$ python -q
>>> import numpy as np
>>> np.set_printoptions(precision=2, suppress=True, linewidth=120)
>>> rng = np.random.default_rng(8178)
>>> E = np.triu(rng.random((2, 2)) < 1.2, 1).astype(int)
>>> E = E + E.T
>>> E
array([[0, 1],
       [1, 0]])
>>> np.linalg.norm(E, axis=0)
array([1., 1.])
>>> A2 = E / np.linalg.norm(E, axis=1, keepdims=True)
>>> cov = A2 @ A2.T
>>> cov
array([[1., 0.],
       [0., 1.]])
>>> (np.abs(cov) > 0.9).astype(int)
array([[1, 0],
       [0, 1]])
>>> np.linalg.norm(A2, axis=1)
array([1., 1.])
>>> W = np.array([[1, 3, 4, -5], [-4, -5, -4, 4]])
>>> b = np.array([7, 0, 6, 0])
>>> hid = np.maximum(E @ W + b, 0)
>>> hid
array([[ 3,  0,  2,  4],
       [ 8,  3, 10,  0]])
>>> (hid > 0).mean(axis=0)
array([1. , 0.5, 1. , 0.5])
>>> cent = np.array([[1, 1, 1], [0, 1, 1], [2, 1, 0], [1, 0, 2]])
>>> (hid @ cent).round(6).argmax(axis=1)
array([0, 0])
>>> W @ cent
array([[  4,   8,  -6],
       [ -8, -13,  -1]])
>>> X = np.array([[5.0, 2.0, -10.0, 5.0],
...     [16.0, 1.0, -20.0, 10.0],
...     [16.0, -3.0, -16.0, 10.0],
...     [30.0, -10.0, -20.0, 14.0]])
>>> A2 = X[0, 0] * X[1:] - np.outer(X[1:, 0], X[0])
>>> A2
array([[   0.,  -27.,   60.,  -30.],
       [   0.,  -47.,   80.,  -30.],
       [   0., -110.,  200.,  -80.]])
>>> np.flatnonzero(~A2.round(6).any(axis=1))
array([], dtype=int64)
>>> X[:, 0] / X[0, 0]
array([1. , 3.2, 3.2, 6. ])
>>> np.argsort(-np.linalg.norm(A2, axis=0).round(6), kind="stable")[:3]
array([2, 1, 3])
>>> mat = np.load("case0.npy")
>>> mat
array([[-4.26, -7.71,  4.68,  0.32, -0.53],
       [ 2.46, -3.81,  4.36,  3.86,  6.75],
       [-6.01, -3.78, -5.93,  3.74, -0.59],
       [-6.32, -0.68, -6.15,  4.62,  0.7 ],
       [ 3.97, -0.79, -4.61,  5.14, -6.  ],
       [ 0.74, -0.88, -5.42, -7.23, -4.12],
       [ 2.62, -0.15,  5.84,  6.62, -3.9 ],
       [-1.31, -6.03,  5.03,  4.19,  4.37],
       [ 0.64,  0.9 ,  1.13, -0.73, -9.85],
       [ 5.32, -4.75,  1.13,  5.85,  3.7 ],
       [-0.61, -8.96,  3.42, -0.72, -2.68],
       [ 2.05,  0.97,  3.43, -4.21, -8.09],
       [ 4.67, -1.87,  4.71, -0.11,  7.24],
       [-1.82, -3.55, -0.56,  4.68, -7.87],
       [-0.38,  2.85, -7.85, -5.34,  1.28],
       [ 0.42, -6.33,  1.81,  1.97,  7.25],
       [ 3.72, -0.53, -6.27,  6.47, -2.17]])
>>> cent = mat[[14, 15]].astype(float)
>>> for _ in range(4):
...     idx = np.linalg.norm(mat[:, None] - cent, axis=-1).argmin(axis=1)
...     cent = np.array([mat[idx == j].mean(axis=0) for j in range(2)])
... 
>>> idx
array([1, 1, 0, 0, 0, 0, 1, 1, 0, 1, 1, 0, 1, 0, 0, 1, 0])
>>> cent
array([[-0.38, -0.61, -3.58,  0.79, -4.08],
       [ 1.16, -4.95,  3.87,  2.75,  2.78]])
>>> np.abs(cent[1] - cent[0]).argmax()
np.int64(2)
>>> np.bincount(idx)
array([9, 8])
>>> np.linalg.norm(cent, axis=0)
array([1.22, 4.99, 5.27, 2.86, 4.93])
>>> round(float(np.linalg.norm(cent, 1)), 2), round(float(np.linalg.norm(cent, np.inf)), 2)
(7.45, 15.51)
>>> np.round(cent[1] @ cent[0], 2)
np.float64(-20.43)
>>> np.linalg.norm(cent, axis=1).argmax()
np.int64(1)
>>> O, vecs = np.linalg.qr(mat[:, :3])[0], np.linalg.qr(mat[:, 3:])[0]
>>> sig = np.linalg.svd(O.T @ vecs, compute_uv=False)
>>> np.degrees(np.arccos(sig.clip(0, 1)))
array([61.68, 80.6 ])
>>> (sig > 0.9).sum()
np.int64(0)
>>> u = np.array([-2, -2])
>>> np.cross(mat[0, :3], mat[11, :3])
array([-30.98,  24.21,  11.67])
>>> np.correlate(mat[0], mat[11], "full")
array([ 34.46,  80.31, -20.01, -52.87,   2.78,  -7.94,   8.09,   0.14,  -1.09])
>>> m1 = np.load("layer6.npy")
>>> m1
array([[-0.89,  0.19, -0.92, -0.87, -0.97, -0.79],
       [-0.97,  0.84, -0.83, -0.92, -0.94,  0.33],
       [-0.85,  0.05, -0.91, -0.83, -0.97, -0.82],
       [-1.  ,  1.  , -0.52, -0.97, -0.83,  1.  ],
       [ 0.99, -0.7 ,  0.97,  0.97,  1.  ,  0.69],
       [-0.94,  1.  ,  0.97, -0.24,  0.99,  1.  ],
       [ 0.65, -0.77, -0.22,  0.35, -0.18, -0.85],
       [-0.74,  0.9 ,  0.48, -0.35,  0.49,  0.96],
       [-0.99,  0.98, -0.45, -0.92, -0.74,  0.97],
       [-0.87,  0.94,  0.38, -0.54,  0.33,  0.97],
       [ 0.49, -0.4 ,  0.18,  0.35,  0.29, -0.29],
       [-0.74,  0.98,  0.92,  0.  ,  0.96,  1.  ],
       [-0.98,  0.96, -0.48, -0.89, -0.74,  0.93],
       [ 0.06,  0.44,  0.55,  0.24,  0.66,  0.76],
       [ 0.99, -0.98,  0.56,  0.93,  0.82, -0.95],
       [ 0.24, -0.91, -0.9 , -0.35, -0.95, -0.99],
       [-0.81,  0.06, -0.87, -0.79, -0.95, -0.77],
       [ 0.24, -0.72, -0.64, -0.12, -0.74, -0.92],
       [-0.83,  0.68, -0.48, -0.69, -0.68,  0.43],
       [-0.77,  0.92,  0.55, -0.35,  0.58,  0.98],
       [-0.96,  0.99,  0.59, -0.69,  0.55,  1.  ],
       [ 0.54, -0.83, -0.56,  0.12, -0.63, -0.94],
       [-1.  ,  1.  , -0.7 , -0.99, -0.92,  1.  ],
       [ 0.89, -0.89,  0.12,  0.69,  0.33, -0.89],
       [ 0.92, -0.85,  0.49,  0.79,  0.72, -0.72],
       [ 0.85, -0.35,  0.81,  0.79,  0.92,  0.49],
       [ 0.91, -0.92,  0.02,  0.69,  0.22, -0.93],
       [-0.45,  0.91,  0.82,  0.12,  0.89,  0.99],
       [ 1.  , -0.35,  1.  ,  0.99,  1.  ,  0.98],
       [-0.88,  0.75, -0.52, -0.74, -0.73,  0.51],
       [ 0.4 ,  0.19,  0.63,  0.45,  0.76,  0.66],
       [ 0.24, -0.28, -0.04,  0.12, -0.02, -0.33]])
>>> vec = np.array([1, 0, 0, 0, 2, 2])
>>> h1 = np.maximum(m1 @ vec, 0)
>>> m1.T @ h1
array([ 2.02, 11.14, 29.59, 11.46, 31.66, 30.21])
>>> np.flatnonzero(h1 > 1e-9)
array([ 4,  5,  7,  9, 10, 11, 13, 14, 19, 20, 24, 25, 27, 28, 30])
>>> h1
array([0.  , 0.  , 0.  , 0.  , 4.37, 3.04, 0.  , 2.16, 0.  , 1.73, 0.49, 3.18, 0.  , 2.9 , 0.73, 0.  , 0.  , 0.  ,
       0.  , 2.35, 2.14, 0.  , 0.  , 0.  , 0.92, 3.67, 0.  , 3.31, 4.96, 0.  , 3.24, 0.  ])
